$ python3 -q
>>> import numpy as np
>>> np.set_printoptions(precision=2, suppress=True, linewidth=120, legacy="1.25")
>>> data = np.array([[-3.68, 4.68, -5.46],
...     [-3.56, 3.25, -6.99],
...     [-4.04, 1.81, -8.72],
...     [7.9, 10.8, 4.75],
...     [-3.73, 2.61, -7.75],
...     [-9.75, -1.23, -13.77],
...     [-4.98, 2.77, -7.94],
...     [-5.71, 1.06, -10.05],
...     [2.2, 8.9, 0.95],
...     [-2.94, 3.76, -6.24]])
>>> Xc = data - data.mean(axis=0)
>>> V = np.linalg.svd(Xc)[2][:2]
>>> B = Xc - Xc @ V.T @ V
>>> print(round(float(np.linalg.norm(B) / np.linalg.norm(Xc)), 2))
0.0
>>> print((Xc @ V.T).std(axis=0))
[7.55 0.77]
>>> print(np.round(np.cov(Xc @ V.T, rowvar=False), 2) + 0)
[[63.36  0.  ]
 [ 0.    0.66]]
>>> Xc = data - data.mean(axis=0)
>>> Uu, s, Vh = np.linalg.svd(Xc, full_matrices=False)
>>> print(np.linalg.matrix_rank(Xc))
3
>>> print(np.abs(Uu[:, 0]).argmax())
3
>>> print(np.abs(Vh[0]).argmax())
2
>>> P = data @ np.linalg.solve(data.T @ data, data.T)
>>> print(np.diag(P))
[0.4  0.1  0.29 0.76 0.15 0.33 0.16 0.21 0.5  0.1 ]
>>> print(np.allclose(P @ P, P))
True
>>> A = np.loadtxt("m.csv", delimiter=",")
>>> print(A)
[[ -99.18   59.21   80.14]
 [ -99.83   60.98   81.58]
 [ -99.69   60.94   81.19]
 [-100.74   60.56   80.4 ]
 [-100.08   59.4    80.61]
 [ -99.82   59.26   80.46]
 [ -99.36   59.74   80.33]
 [-100.2    59.74   80.01]
 [-100.01   61.04   78.11]
 [ -97.89   60.56   80.7 ]
 [ -99.47   60.58   81.44]
 [-100.     60.53   80.88]
 [ -99.37   59.31   78.93]
 [ -99.75   60.09   80.16]
 [ -99.25   59.7    78.97]
 [-101.07   58.79   80.55]
 [-100.2    61.15   80.61]
 [ -99.1    59.5    79.75]
 [ -99.64   60.41   81.24]
 [-100.99   59.37   80.18]
 [ -99.88   59.89   82.42]
 [ -99.04   59.17   80.41]
 [-100.28   60.38   79.33]
 [-101.14   60.23   79.43]
 [ -98.77   60.99   79.95]
 [ -98.04   59.87   81.67]]
>>> P = A @ np.linalg.solve(A.T @ A, A.T)
>>> print(P @ A[:, 1])
[59.21 60.98 60.94 60.56 59.4  59.26 59.74 59.74 61.04 60.56 60.58 60.53 59.31 60.09 59.7  58.79 61.15 59.5  60.41
 59.37 59.89 59.17 60.38 60.23 60.99 59.87]
>>> print(np.allclose(P @ P, P))
True
>>> A @ A
Traceback (most recent call last):
  File "<python-input-22>", line 1, in <module>
    A @ A
    ~~^~~
ValueError: matmul: Input operand 1 has a mismatch in its core dimension 0, with gufunc signature (n?,k),(k,m?)->(n?,m?) (size 26 is different from 3)
>>> G = A.T @ A
>>> print((A @ A.T).shape)
(26, 26)
>>> print(np.round(np.trace(G), 2), round(float((A ** 2).sum()), 2))
520292.89 520292.89
>>> print(np.diag(G))
[258576.36  93778.71 167937.82]
>>> print(np.allclose(G, G.T))
True
